% python3 -q
>>> import numpy as np
>>> from numpy import linalg as LA
>>> np.set_printoptions(suppress=True, linewidth=160)
>>> W2 = np.array([[2, 3, 1, 3, 0, 3, 1, 1, 2],
...     [0, 1, 3, 1, 0, 3, 0, 1, 2],
...     [1, 2, 2, 2, 3, 3, 3, 2, 0]])
>>> rng = np.random.default_rng(18879)
>>> F = rng.normal(size=(12, 3)) @ W2 + np.array([1, 0, -2, -2, 0, -2, -1, -1, -1])
>>> F.round(2)
array([[  4.9 ,   6.52,   1.94,   4.52,   1.67,   5.84,   2.34,   2.17,   3.11],
       [  1.59,   0.14,  -3.92,  -1.86,   2.45,  -3.33,   1.33,  -0.63,  -3.52],
       [ -0.26,  -4.12,  -9.29,  -6.12,  -3.84, -10.56,  -4.83,  -5.13,  -4.14],
       [  2.08,   1.94,  -0.51,  -0.06,  -1.99,   0.57,  -2.11,  -0.8 ,   2.04],
       [  4.78,   6.33,   1.87,   4.33,   5.58,   5.65,   5.54,   3.41,   0.38],
       [ -0.8 ,  -4.13,  -7.17,  -6.13,  -4.19,  -8.98,  -5.39,  -4.72,  -2.86],
       [  1.63,   0.59,  -2.73,  -1.41,  -1.19,  -2.11,  -1.68,  -1.43,  -0.27],
       [  2.86,   4.76,   4.85,   2.76,   5.64,   6.71,   4.63,   3.78,   1.04],
       [  0.6 ,  -1.49,  -4.87,  -3.49,   0.38,  -5.27,  -0.88,  -1.96,  -3.43],
       [  5.41,   5.14,  -4.21,   3.14,   0.02,   0.2 ,   1.22,  -0.26,   0.45],
       [ -0.62,  -3.86,  -7.1 ,  -5.86,  -5.64,  -8.72,  -6.51,  -5.12,  -1.72],
       [  0.6 ,  -2.09,  -6.68,  -4.09,  -0.46,  -7.08,  -1.58,  -2.85,  -4.08]])
>>> np.abs(np.diag(LA.qr(F)[1])) > 1e-9
array([ True,  True,  True, False,  True, False, False, False, False])
>>> LA.lstsq(F[:-1].T, F[-1])[2]
np.int32(4)
>>> np.unique(F.round(6), axis=0).shape
(12, 9)
